$ ipython --no-banner

In [1]: import numpy as np

In [2]: from numpy import linalg as LA

In [3]: np.set_printoptions(suppress=True, linewidth=140)

In [4]: arr = np.array([[0, 0, 0, 2, 1, 0, 0],
   ...:     [-3, 0, 0, 1, 0, 0, 0],
   ...:     [0, 0, 0, 0, 1, 0, 3],
   ...:     [0, 0, 0, 0, 0, 0, 0],
   ...:     [0, 0, 0, -2, 0, 0, 0]])

In [5]: arr
Out[5]: 
array([[ 0,  0,  0,  2,  1,  0,  0],
       [-3,  0,  0,  1,  0,  0,  0],
       [ 0,  0,  0,  0,  1,  0,  3],
       [ 0,  0,  0,  0,  0,  0,  0],
       [ 0,  0,  0, -2,  0,  0,  0]])

In [6]: np.unique(arr.round(6), axis=0).shape
Out[6]: (5, 7)

In [7]: np.abs(np.diag(LA.qr(arr)[1])) > 1e-9
Out[7]: array([ True, False, False,  True, False])

In [8]: try:
   ...:     LA.inv(arr)
   ...: except LA.LinAlgError as e:
   ...:     print("failed:", e)
   ...: 
failed: Last 2 dimensions of the array must be square

In [9]: rk = LA.matrix_rank(arr)

In [10]: rk
Out[10]: np.int64(4)

In [11]: null = LA.svd(arr)[2][rk:].T

In [12]: np.round(arr @ null, 2) + 0
Out[12]: 
array([[0., 0., 0.],
       [0., 0., 0.],
       [0., 0., 0.],
       [0., 0., 0.],
       [0., 0., 0.]])

In [13]: np.round(null @ null.T, 2) + 0
Out[13]: 
array([[0., 0., 0., 0., 0., 0., 0.],
       [0., 1., 0., 0., 0., 0., 0.],
       [0., 0., 1., 0., 0., 0., 0.],
       [0., 0., 0., 0., 0., 0., 0.],
       [0., 0., 0., 0., 0., 0., 0.],
       [0., 0., 0., 0., 0., 1., 0.],
       [0., 0., 0., 0., 0., 0., 0.]])

In [14]: LA.matrix_rank(arr.T @ arr), LA.matrix_rank(arr @ arr.T)
Out[14]: (np.int64(4), np.int64(4))

In [15]: [int(LA.matrix_rank(arr[:, :j + 1])) for j in range(7)]
Out[15]: [1, 1, 1, 2, 3, 3, 4]

In [16]: [int(LA.matrix_rank(arr[:i])) for i in range(1, len(arr) + 1)]
Out[16]: [1, 2, 3, 3, 4]

In [17]: np.allclose(arr @ null, 0)
Out[17]: True

In [18]: U, sigma, Vh = LA.svd(arr)

In [19]: sigma.round(2)
Out[19]: array([3.5 , 3.17, 2.5 , 0.65, 0.  ])

In [20]: other = U[:, :4] @ np.diag(sigma[:4]) @ Vh[:4]

In [21]: LA.matrix_rank(arr, rtol=0.05)
Out[21]: np.int64(4)

In [22]: round(np.abs(arr - other).max(), 2)
Out[22]: np.float64(0.0)

In [23]: other.round(2) + 0
Out[23]: 
array([[ 0.,  0.,  0.,  2.,  1.,  0.,  0.],
       [-3.,  0.,  0.,  1.,  0.,  0.,  0.],
       [ 0.,  0.,  0.,  0.,  1.,  0.,  3.],
       [ 0.,  0.,  0.,  0.,  0.,  0.,  0.],
       [ 0.,  0.,  0., -2.,  0.,  0.,  0.]])

In [24]: np.round(LA.norm(arr - other) / LA.norm(arr), 2)
Out[24]: np.float64(0.0)

In [25]: LA.matrix_rank(other)
Out[25]: np.int64(4)

In [26]: feats = np.load("dump.npy")

In [27]: feats.round(2) + 0
Out[27]: 
array([[0.07, 0.04, 0.01, 0.04, 0.07, 0.1 , 0.1 , 0.07, 0.1 , 0.1 , 0.01, 0.1 , 0.04],
       [0.04, 0.03, 0.01, 0.03, 0.04, 0.06, 0.06, 0.04, 0.06, 0.06, 0.01, 0.06, 0.03],
       [0.01, 0.01, 0.  , 0.01, 0.01, 0.02, 0.02, 0.01, 0.02, 0.02, 0.  , 0.02, 0.01],
       [0.04, 0.03, 0.01, 0.03, 0.04, 0.06, 0.06, 0.04, 0.06, 0.06, 0.01, 0.06, 0.03],
       [0.07, 0.04, 0.01, 0.04, 0.07, 0.1 , 0.1 , 0.07, 0.1 , 0.1 , 0.01, 0.1 , 0.04],
       [0.1 , 0.06, 0.02, 0.06, 0.1 , 0.14, 0.14, 0.1 , 0.14, 0.14, 0.02, 0.14, 0.06],
       [0.1 , 0.06, 0.02, 0.06, 0.1 , 0.14, 0.14, 0.1 , 0.14, 0.14, 0.02, 0.14, 0.06],
       [0.07, 0.04, 0.01, 0.04, 0.07, 0.1 , 0.1 , 0.07, 0.1 , 0.1 , 0.01, 0.1 , 0.04],
       [0.1 , 0.06, 0.02, 0.06, 0.1 , 0.14, 0.14, 0.1 , 0.14, 0.14, 0.02, 0.14, 0.06],
       [0.1 , 0.06, 0.02, 0.06, 0.1 , 0.14, 0.14, 0.1 , 0.14, 0.14, 0.02, 0.14, 0.06],
       [0.01, 0.01, 0.  , 0.01, 0.01, 0.02, 0.02, 0.01, 0.02, 0.02, 0.  , 0.02, 0.01],
       [0.1 , 0.06, 0.02, 0.06, 0.1 , 0.14, 0.14, 0.1 , 0.14, 0.14, 0.02, 0.14, 0.06],
       [0.04, 0.03, 0.01, 0.03, 0.04, 0.06, 0.06, 0.04, 0.06, 0.06, 0.01, 0.06, 0.03]])

In [28]: x0 = np.array([6, 0, 6, 8, 4, 0, 6, 7, 9, 6, 7, 7, 5])

In [29]: round(float((x0 - feats @ x0) @ (feats @ x0)), 2)
Out[29]: 0.0

In [30]: np.round(feats @ x0, 2)
Out[30]: array([4.77, 2.86, 0.95, 2.86, 4.77, 6.68, 6.68, 4.77, 6.68, 6.68, 0.95, 6.68, 2.86])

In [31]: np.round(feats @ feats @ x0, 2)
Out[31]: array([4.77, 2.86, 0.95, 2.86, 4.77, 6.68, 6.68, 4.77, 6.68, 6.68, 0.95, 6.68, 2.86])

In [32]: np.round(np.trace(feats), 2)
Out[32]: np.float64(1.0)
